>>> import numpy as np
>>> import numpy.linalg as la
>>> np.set_printoptions(suppress=True, linewidth=140)
>>> def rd(a):
...     return np.round(a, 2) + 0
... 
>>> A = np.load("out12.npy")
>>> A
array([[-1,  0,  0, -2],
       [ 0,  0,  0,  0],
       [ 0,  1,  0, -2],
       [ 0,  1,  0,  0],
       [ 0,  0,  2,  2],
       [ 2,  0,  0,  0],
       [ 2,  0, -1,  0],
       [ 2,  0,  0,  0],
       [ 2, -1,  0,  0]])
>>> x0 = np.array([3, -3, 0, 0])
>>> y = A @ x0
>>> rd(la.pinv(A) @ A)
array([[1., 0., 0., 0.],
       [0., 1., 0., 0.],
       [0., 0., 1., 0.],
       [0., 0., 0., 1.]])
>>> y
array([-3,  0, -3, -3,  0,  6,  6,  6,  9])
>>> rng = np.random.default_rng(58243)
>>> y = y + 0.3 * rng.normal(size=9)
>>> rd(y)
array([-2.8 ,  0.25, -3.27, -3.04,  0.07,  6.25,  5.62,  5.72,  9.4 ])
>>> beta, *_ = la.lstsq(A, y)
>>> [round(float(la.norm(la.solve(A.T @ A + lam * np.eye(4), A.T @ y))), 2) for lam in (0, 1, 10, 100)]
[4.45, 3.75, 2.21, 0.51]
>>> O, evecs = la.qr(A[:, :2])[0], la.qr(A[:, 2:])[0]
>>> sig = la.svd(O.T @ evecs, compute_uv=False)
>>> rd(np.degrees(np.arccos(sig.clip(0, 1))))
array([63.33, 78.7 ])
>>> A2 = np.c_[A[:, :3] @ np.array([[4, -2, -4], [5, -5, 1], [3, 2, 4]]), np.array([6, 2, 0, 6, 3, 0, 7, 5, 4])]
>>> A2
array([[ -4,   2,   4,   6],
       [  0,   0,   0,   2],
       [  5,  -5,   1,   0],
       [  5,  -5,   1,   6],
       [  6,   4,   8,   3],
       [  8,  -4,  -8,   0],
       [  5,  -6, -12,   7],
       [  8,  -4,  -8,   5],
       [  3,   1,  -9,   4]])
>>> rd(la.norm(la.qr(A)[0].T @ A2, axis=0) ** 2 / ((A2 ** 2).sum(axis=0) + 1e-12))
array([1.  , 1.  , 1.  , 0.34])
>>> la.matrix_rank(np.c_[A, A2])
np.int64(5)
>>> rd(la.norm(A2 - A @ la.lstsq(A, A2)[0], axis=0))
array([ 0.  ,  0.  ,  0.  , 10.76])
>>> E = np.load("w.npy")
>>> E
array([[21,  0,  3,  0,  0],
       [ 0,  0,  0, 12,  0],
       [ 5,  6,  0,  0, 20],
       [ 7,  2,  0,  0, 23],
       [ 0, 10,  2, 13,  6],
       [35, 10, 14,  0, 12],
       [13,  0,  0,  0,  0],
       [ 0,  0,  0, 32,  0],
       [ 0,  0,  0, 14,  0],
       [ 7,  4,  0,  0, 39],
       [11, 10,  0,  0, 44],
       [ 0,  0,  0, 15, 23],
       [ 0,  0,  0,  8, 21],
       [ 0,  0,  0, 26, 10],
       [ 0,  0,  0, 13,  0],
       [ 1,  0,  1,  1,  0],
       [ 0,  0,  0, 18,  0],
       [ 9,  8, 11,  0,  0],
       [ 0,  0,  0, 21,  2],
       [ 9,  6, 14,  0,  0],
       [ 0,  0,  0, 42,  0],
       [ 0,  0,  0, 27,  7],
       [ 0, 10,  0,  5, 33],
       [ 0,  2,  0, 16, 20],
       [ 1,  0,  1,  1,  0],
       [ 0,  0,  0,  8, 21],
       [ 0, 12,  0, 12, 22],
       [ 0,  0,  0, 14, 26],
       [ 0,  0,  0, 12,  0],
       [19, 12, 23,  0,  0],
       [ 3,  0,  3,  2,  0],
       [ 0,  0,  0, 20, 18],
       [ 5,  0, 12,  0,  0]])
>>> # row 24 repeats row 15
>>> U, sig, VT = la.svd(E, full_matrices=False)
>>> print(rd(np.cumsum(sig ** 2) / np.sum(sig ** 2)))
[0.55 0.82 0.97 0.99 1.  ]
>>> rd(sig)
array([107.03,  75.02,  56.1 ,  22.67,  14.6 ])
>>> rd(VT @ VT.T)
array([[1., 0., 0., 0., 0.],
       [0., 1., 0., 0., 0.],
       [0., 0., 1., 0., 0.],
       [0., 0., 0., 1., 0.],
       [0., 0., 0., 0., 1.]])
>>> print((sig > 1e-8).sum())
5
>>> x0 = np.array([3, 0, 2, 2, 2])
>>> y = E @ x0
>>> rd(la.pinv(E) @ E)
array([[1., 0., 0., 0., 0.],
       [0., 1., 0., 0., 0.],
       [0., 0., 1., 0., 0.],
       [0., 0., 0., 1., 0.],
       [0., 0., 0., 0., 1.]])
>>> rd(la.lstsq(E, y)[0])
array([3., 0., 2., 2., 2.])
>>> y = y + 0.3 * rng.normal(size=33)
>>> rd(y)
array([ 69.31,  23.78,  55.28,  67.38,  42.12, 157.44,  38.92,  63.92,  27.84,  99.03, 120.85,  76.05,  58.24,  71.83,  26.07,   7.4 ,
        36.43,  48.88,  46.21,  55.06,  83.68,  68.3 ,  76.28,  71.97,   7.  ,  57.74,  68.26,  79.82,  24.24, 103.1 ,  18.33,  75.92,
        38.98])
>>> beta, *_ = la.lstsq(E, y)
>>> print(rd(beta))
[3.01 0.02 1.99 2.   2.  ]
>>> beta.round()
array([3., 0., 2., 2., 2.])
>>> proj = E @ la.solve(E.T @ E, E.T)
>>> la.matrix_rank(np.eye(33) - proj)
np.int64(28)
>>> np.trace(proj)
np.float64(5.0)
>>> print(rd(la.eigvalsh(proj)))
[0. 0. 0. 0. 0. 0. 0. 0. 0. 0. 0. 0. 0. 0. 0. 0. 0. 0. 0. 0. 0. 0. 0. 0. 0. 0. 0. 0. 1. 1. 1. 1. 1.]
>>> rd(proj @ E[:, 1])
array([ 0.,  0.,  6.,  2., 10., 10.,  0.,  0.,  0.,  4., 10.,  0.,  0.,  0.,  0.,  0.,  0.,  8.,  0.,  6.,  0.,  0., 10.,  2.,  0.,  0.,
       12.,  0.,  0., 12.,  0.,  0.,  0.])
>>> X = np.load("m.npy")
>>> rd(X)
array([[ 0.03,  0.04, -0.04, -0.04,  0.03,  0.06, -0.06,  0.1 ,  0.04],
       [ 0.04,  0.07, -0.07, -0.07,  0.04,  0.1 , -0.1 ,  0.16,  0.07],
       [-0.04, -0.07,  0.07,  0.07, -0.04, -0.1 ,  0.1 , -0.16, -0.07],
       [-0.04, -0.07,  0.07,  0.07, -0.04, -0.1 ,  0.1 , -0.16, -0.07],
       [ 0.03,  0.04, -0.04, -0.04,  0.03,  0.06, -0.06,  0.1 ,  0.04],
       [ 0.06,  0.1 , -0.1 , -0.1 ,  0.06,  0.15, -0.15,  0.23,  0.1 ],
       [-0.06, -0.1 ,  0.1 ,  0.1 , -0.06, -0.15,  0.15, -0.23, -0.1 ],
       [ 0.1 ,  0.16, -0.16, -0.16,  0.1 ,  0.23, -0.23,  0.36,  0.16],
       [ 0.04,  0.07, -0.07, -0.07,  0.04,  0.1 , -0.1 ,  0.16,  0.07]])
>>> rank = la.matrix_rank(X)
>>> rank
np.int64(1)
>>> ns = la.svd(X)[2][rank:].T
>>> ns.shape
(9, 8)
>>> [int(la.matrix_rank(X[:i])) for i in range(1, len(X) + 1)]
[1, 1, 1, 1, 1, 1, 1, 1, 1]
>>> la.matrix_rank(X.T @ X), la.matrix_rank(X @ X.T)
(np.int64(1), np.int64(1))
>>> [int(la.matrix_rank(X[:, :j + 1])) for j in range(9)]
[1, 1, 1, 1, 1, 1, 1, 1, 1]
>>> np.allclose(X[:-1].T @ la.lstsq(X[:-1].T, X[-1])[0], X[-1])
True
>>> rd(X @ la.pinv(X) @ X)
array([[ 0.03,  0.04, -0.04, -0.04,  0.03,  0.06, -0.06,  0.1 ,  0.04],
       [ 0.04,  0.07, -0.07, -0.07,  0.04,  0.1 , -0.1 ,  0.16,  0.07],
       [-0.04, -0.07,  0.07,  0.07, -0.04, -0.1 ,  0.1 , -0.16, -0.07],
       [-0.04, -0.07,  0.07,  0.07, -0.04, -0.1 ,  0.1 , -0.16, -0.07],
       [ 0.03,  0.04, -0.04, -0.04,  0.03,  0.06, -0.06,  0.1 ,  0.04],
       [ 0.06,  0.1 , -0.1 , -0.1 ,  0.06,  0.15, -0.15,  0.23,  0.1 ],
       [-0.06, -0.1 ,  0.1 ,  0.1 , -0.06, -0.15,  0.15, -0.23, -0.1 ],
       [ 0.1 ,  0.16, -0.16, -0.16,  0.1 ,  0.23, -0.23,  0.36,  0.16],
       [ 0.04,  0.07, -0.07, -0.07,  0.04,  0.1 , -0.1 ,  0.16,  0.07]])
>>> print(np.unique(X.round(6), axis=0).shape)
(6, 9)
>>> data = np.loadtxt("run6.csv", delimiter=",")
>>> data
array([[ -3.61,   1.77, -10.45,  16.37,   3.84,  15.97,  -5.03],
       [-14.09,   4.73,  26.13,   1.58,  -0.45, -20.76, -19.06],
       [ -8.21,   5.3 ,   2.78,  11.91,   9.44,  22.07, -16.97],
       [-15.08,   2.69,  11.6 ,  -6.71,   2.25,   1.72,  30.01],
       [  4.91, -19.86,   5.68,  39.89,   4.  ,  31.03,  15.35],
       [  8.17,   8.76,  22.04, -11.44, -16.56,  19.64,  -3.75],
       [ 19.9 ,   2.65,  15.94, -47.98,  -7.14, -19.43,  14.71],
       [  6.06,   4.68, -35.42,  -1.24,   5.36,  21.08, -13.1 ],
       [ -5.51, -12.27, -22.98, -14.02,   0.47,   2.71,   3.72],
       [-18.78,   3.55,  18.94,  15.77, -14.12,   6.69,  12.02],
       [  3.8 ,   3.9 ,  35.48, -27.46,   3.75, -15.4 , -18.58]])
>>> A2 = np.c_[data[:, :6] @ np.array([[-8, 9, 2, -6, -7, 4],
...     [-4, -8, -7, -7, -5, 3],
...     [-5, -1, -9, 8, 1, -9],
...     [4, 3, 9, 1, 0, -9],
...     [-2, 8, -7, 6, 0, 1],
...     [-4, -9, -8, -5, 4, -8]]), np.array([-1, 0, 2, -3, -2, -3, 1, 0, 2, 2, 2])]
>>> rd(A2)
array([[  67.97, -100.1 ,   67.13, -114.77,   69.85, -186.33,   -1.  ],
       [  53.41,   -2.8 , -113.01,  363.15,   18.07, -125.93,    0.  ],
       [ -28.94, -206.45, -213.99,   -7.4 ,  122.03, -316.27,    2.  ],
       [  13.66, -186.45, -243.29,  162.64,  110.59, -107.77,   -3.  ],
       [  39.2 ,   69.79,  180.49,   63.74,  194.73, -694.31,   -2.  ],
       [-301.8 , -362.15, -387.5 , -143.02,   -0.39, -210.12,   -3.  ],
       [-349.42,  115.77, -348.61,   -4.1 , -214.33,  524.21,    1.  ],
       [   9.9 ,  -98.04,   80.82, -426.96,  -16.92,  204.94,    0.  ],
       [ 140.2 ,    8.86,  130.54,  -89.64,   87.78,  252.94,    2.  ],
       [ 105.9 , -342.22,  -45.62,  136.95,  159.41, -444.5 ,    2.  ],
       [-279.14,   53.74, -489.21,  305.78,  -72.22,   81.67,    2.  ]])
>>> rd(la.lstsq(data, A2[:, 0])[0])
array([-8., -4., -5.,  4., -2., -4.,  0.])
>>> la.matrix_rank(A2)
np.int64(7)
>>> rd(la.norm(A2 - data @ la.lstsq(data, A2)[0], axis=0))
array([0.  , 0.  , 0.  , 0.  , 0.  , 0.  , 4.82])
